$ python -q
>>> import numpy as np
>>> np.set_printoptions(suppress=True, linewidth=120)
>>> J = np.array([[4, 5], [6, 7], [8, 9]])
>>> J.ravel(order="F")
array([4, 6, 8, 5, 7, 9])
>>> blk = J.reshape(3, 2, -1)
>>> np.swapaxes(blk, 1, 2)[2]
array([[8, 9]])
>>> print(blk.transpose(1, 0, 2))
[[[4]
  [6]
  [8]]

 [[5]
  [7]
  [9]]]
>>> arr = np.array([[-1, 3, -2], [-2, -1, 3], [3, -2, -1]])
>>> U, sv, VT = np.linalg.svd(arr)
>>> np.argmax(sv[:-1] / (sv[1:] + 1e-6)) + 1
np.int64(2)
>>> print(sv.round(3) + 0)
[4.583 4.583 0.   ]
>>> other = U[:, :2] @ np.diag(sv[:2]) @ VT[:2]
>>> print(np.linalg.matrix_rank(arr, rtol=0.05))
2
>>> round(np.linalg.norm(arr - other) / np.linalg.norm(arr), 3)
np.float64(0.0)
>>> print(round(float(np.linalg.norm(arr - other, 2)), 3), np.round(sv[2], 3))
0.0 0.0
>>> th = np.radians(30)
>>> r_ = np.eye(3)
>>> r_[2, 2] = r_[0, 0] = np.cos(th)
>>> r_[2, 0], r_[0, 2] = -np.sin(th), np.sin(th)
>>> r_.round(3)
array([[ 0.866,  0.   ,  0.5  ],
       [ 0.   ,  1.   ,  0.   ],
       [-0.5  ,  0.   ,  0.866]])
>>> other = arr @ r_.T
>>> np.allclose(arr @ arr.T, other @ other.T)
True
>>> np.allclose(np.linalg.norm(arr, axis=1), np.linalg.norm(other, axis=1))
True
>>> F = np.loadtxt("mat.csv", delimiter=",")
>>> F
array([[ 2., -2.,  1., -2.],
       [-1.,  1., -2., -2.],
       [ 0., -1.,  0.,  1.],
       [ 0.,  1., -2.,  1.]])
>>> np.round(np.poly(F), 3)
array([  1.,  -4.,   5.,  -1., -18.])
>>> np.round(np.linalg.det(F.T), 3)
np.float64(-18.0)
>>> round(np.linalg.det(2 * F), 3), round(float(np.linalg.det(F)), 3)
(np.float64(-288.0), -18.0)
>>> np.kron(np.eye(2, dtype=int), F)
array([[ 2., -2.,  1., -2.,  0., -0.,  0., -0.],
       [-1.,  1., -2., -2., -0.,  0., -0., -0.],
       [ 0., -1.,  0.,  1.,  0., -0.,  0.,  0.],
       [ 0.,  1., -2.,  1.,  0.,  0., -0.,  0.],
       [ 0., -0.,  0., -0.,  2., -2.,  1., -2.],
       [-0.,  0., -0., -0., -1.,  1., -2., -2.],
       [ 0., -0.,  0.,  0.,  0., -1.,  0.,  1.],
       [ 0.,  0., -0.,  0.,  0.,  1., -2.,  1.]])
>>> rk = np.linalg.matrix_rank(arr)
>>> print(rk)
2
>>> ns = np.linalg.svd(arr)[2][rk:].T
>>> np.linalg.matrix_rank(arr.T @ arr), np.linalg.matrix_rank(arr @ arr.T)
(np.int64(2), np.int64(2))
>>> [int(np.linalg.matrix_rank(arr[:, :j + 1])) for j in range(3)]
[1, 2, 2]
>>> [int(np.linalg.matrix_rank(arr[:i])) for i in range(1, len(arr) + 1)]
[1, 2, 2]
>>> print(ns.shape)
(3, 1)
>>> [int(np.linalg.matrix_rank(np.delete(arr, i, axis=0))) for i in range(3)]
[2, 2, 2]
>>> F.sum(axis=1)
array([-1., -4.,  0.,  0.])
>>> np.count_nonzero(F)
np.int64(13)
>>> vec = np.array([1, 2, -1, -2])
>>> target = F @ vec
>>> print(target)
[ 1.  7. -4.  2.]
>>> np.round(np.linalg.solve(F, target + F[:, 2]), 3)
array([ 1.,  2., -0., -2.])
>>> rng = np.random.default_rng(80078)
>>> idx = rng.permutation(4)
>>> idx
array([3, 0, 1, 2])
>>> other = F[idx][:, idx]
>>> np.diag(other)
array([1., 2., 1., 0.])
>>> print(other)
[[ 1.  0.  1. -2.]
 [-2.  2. -2.  1.]
 [-2. -1.  1. -2.]
 [ 1.  0. -1.  0.]]
>>> feats = np.load("dump.npy")
>>> print(feats)
[[ 2  0  0  0]
 [ 0  2  0  0]
 [ 0  0 -2  0]
 [ 0  0  0  0]]
>>> feats @ feats
array([[4, 0, 0, 0],
       [0, 4, 0, 0],
       [0, 0, 4, 0],
       [0, 0, 0, 0]])
>>> np.flatnonzero(np.linalg.matrix_power((feats != 0) + (feats.T != 0) + np.eye(4), 4)[3])
array([3])
>>> (feats != 0).astype(int)
array([[1, 0, 0, 0],
       [0, 1, 0, 0],
       [0, 0, 1, 0],
       [0, 0, 0, 0]])
>>> U, sv, VT = np.linalg.svd(feats)
>>> V = VT[:(sv > 1e-8).sum()]
>>> vec = feats[3] + -2 * feats[2] + rng.integers(2) * np.eye(4)[1]
>>> vec
array([0., 0., 4., 0.])
>>> np.diag(V.T @ V)
array([1., 1., 1., 0.])
>>> M = np.load("m.npy")
>>> print(M)
[[ 0.  1. -6.  1.  2.]
 [-6. -5. -5. -2.  0.]
 [-9. -9.  0.  2. -1.]
 [ 0.  0.  0.  6.  9.]
 [ 0.  0.  0.  5.  5.]]
>>> U, sv, VT = np.linalg.svd(M)
>>> sv.round(3)
array([15.211, 13.13 ,  7.607,  2.09 ,  0.043])
>>> other = U[:, :4] @ np.diag(sv[:4]) @ VT[:4]
>>> print(round(np.linalg.norm(M - other, 2), 3), round(sv[4], 3))
0.043 0.043
>>> round(np.abs(M - other).max(), 3)
np.float64(0.023)
>>> np.linalg.matrix_rank(other)
np.int64(4)
>>> np.linalg.matrix_rank(M, rtol=0.05)
np.int64(4)
>>> other = np.array([[-3, -3], [-1, 1], [-2, 1], [1, -2], [-1, -2]])
>>> np.einsum("ij->j", M)
array([-15., -13., -11.,  12.,  15.])
>>> print(M @ other)
[[ 10. -11.]
 [ 31.  12.]
 [ 39.  16.]
 [ -3. -30.]
 [  0. -20.]]
>>> np.einsum("ij,ij->i", M, M)
array([ 42.,  90., 167., 117.,  50.])
>>> q = M.astype(float).copy()
>>> for j in range(5):
...     q[:, j] -= q[:, :j] @ (q[:, :j].T @ q[:, j])
...     q[:, j] /= np.linalg.norm(q[:, j])
... 
>>> q.round(3) + 0
array([[ 0.   ,  0.769, -0.64 ,  0.   ,  0.   ],
       [-0.555,  0.532,  0.64 ,  0.   ,  0.   ],
       [-0.832, -0.355, -0.426,  0.   ,  0.   ],
       [ 0.   ,  0.   ,  0.   ,  0.768,  0.64 ],
       [ 0.   ,  0.   ,  0.   ,  0.64 , -0.768]])
>>> idx = rng.permutation(5)
>>> print(idx)
[3 2 0 1 4]
>>> other = M[idx][:, idx]
>>> np.trace(other)
np.float64(6.0)
>>> other
array([[ 6.,  0.,  0.,  0.,  9.],
       [ 2.,  0., -9., -9., -1.],
       [ 1., -6.,  0.,  1.,  2.],
       [-2., -5., -6., -5.,  0.],
       [ 5.,  0.,  0.,  0.,  5.]])
>>> m1 = np.load("test5.npy")
>>> m1
array([[0, 0, 0, 1, 1],
       [0, 0, 0, 0, 1],
       [0, 0, 0, 0, 0],
       [1, 0, 0, 0, 1],
       [1, 1, 0, 1, 0]])
>>> th = np.radians(180)
>>> r_ = np.eye(5)
>>> r_[4, 4] = r_[0, 0] = np.cos(th)
>>> r_[4, 0], r_[0, 4] = -np.sin(th), np.sin(th)
>>> r_.round(3) + 0
array([[-1.,  0.,  0.,  0.,  0.],
       [ 0.,  1.,  0.,  0.,  0.],
       [ 0.,  0.,  1.,  0.,  0.],
       [ 0.,  0.,  0.,  1.,  0.],
       [ 0.,  0.,  0.,  0., -1.]])
>>> other = m1 @ r_.T
>>> np.allclose(np.linalg.norm(m1, axis=1), np.linalg.norm(other, axis=1))
True
>>> np.allclose(m1 @ m1.T, other @ other.T)
True
>>> A = np.diag(np.array([1, 0, 3])) + 2 * np.eye(3, k=1) + 2 * np.eye(3, k=-1)
>>> A
array([[1., 2., 0.],
       [2., 0., 2.],
       [0., 2., 3.]])
>>> idx = rng.permutation(3)
>>> idx
array([0, 2, 1])
>>> other = A[idx][:, idx]
>>> round(np.linalg.det(other), 3), np.round(np.linalg.det(A[idx]), 3)
(np.float64(-16.0), np.float64(16.0))
>>> print(other)
[[1. 0. 2.]
 [0. 3. 2.]
 [2. 2. 0.]]
>>> def softmax(z):
...     e = np.exp(z - z.max(axis=-1, keepdims=True))
...     return e / e.sum(axis=-1, keepdims=True)
... 
>>> np.round(softmax(A[2]), 3)
array([0.035, 0.259, 0.705])
>>> np.round(softmax(A).sum(axis=1), 3)
array([1., 1., 1.])
>>> scores = A @ A.T / np.sqrt(3)
>>> np.round(softmax(scores), 3)
array([[0.575, 0.102, 0.323],
       [0.023, 0.743, 0.234],
       [0.005, 0.017, 0.977]])
>>> np.round(softmax(scores)[2] @ A, 3)
array([0.04 , 1.966, 2.967])
>>> np.round(softmax(scores + np.triu(np.full(scores.shape, -np.inf), 1)), 3)
array([[1.   , 0.   , 0.   ],
       [0.03 , 0.97 , 0.   ],
       [0.005, 0.017, 0.977]])
>>> ev, V = np.linalg.eigh(A)
>>> np.round(np.linalg.eigvalsh(A @ A), 3)
array([ 3.193,  4.343, 18.465])
>>> np.round(ev.sum(), 3), np.trace(A)
(np.float64(4.0), np.float64(4.0))
>>> np.unique(ev.round(6) + 0, return_counts=True)[1]
array([1, 1, 1])
>>> np.round(np.linalg.eigvalsh(A + 4 * np.eye(3)), 3)
array([1.916, 5.787, 8.297])
>>> ev.round(3)
array([-2.084,  1.787,  4.297])
>>> np.round(np.abs(V[:, -1]), 3)
array([0.313, 0.517, 0.797])
>>> ev, V = np.linalg.eigh(A)
>>> vec = np.array([-4, 5, 0])
>>> round(float(vec @ A @ vec / (vec @ vec)), 3), round(float(ev[0]), 3), round(float(ev[-1]), 3)
(-1.561, -2.084, 4.297)
>>> vec @ A @ vec
np.float64(-64.0)
>>> print(np.abs(A).sum(axis=1).max(), round(np.abs(ev).max(), 3))
5.0 4.297
>>> W0 = np.load("run16.npy")
>>> W0.round(3)
array([[0.333, 0.222, 0.111, 0.111, 0.   , 0.222],
       [0.222, 0.222, 0.222, 0.222, 0.111, 0.   ],
       [0.125, 0.   , 0.25 , 0.25 , 0.   , 0.375],
       [0.273, 0.091, 0.182, 0.273, 0.091, 0.091],
       [0.083, 0.083, 0.167, 0.25 , 0.25 , 0.167],
       [0.067, 0.2  , 0.2  , 0.133, 0.2  , 0.2  ]])
>>> q, V = np.linalg.qr(W0[:, :3])[0], np.linalg.qr(W0[:, 3:])[0]
>>> sv = np.linalg.svd(q.T @ V, compute_uv=False)
>>> (sv > 0.9).sum()
np.int64(1)
>>> print(np.round(np.degrees(np.arccos(sv.clip(0, 1))), 3))
[ 2.789 36.282 81.475]
>>> sv.round(3)
array([0.999, 0.806, 0.148])
>>> gram = F.T @ F
>>> (F @ F.T).shape
(4, 4)
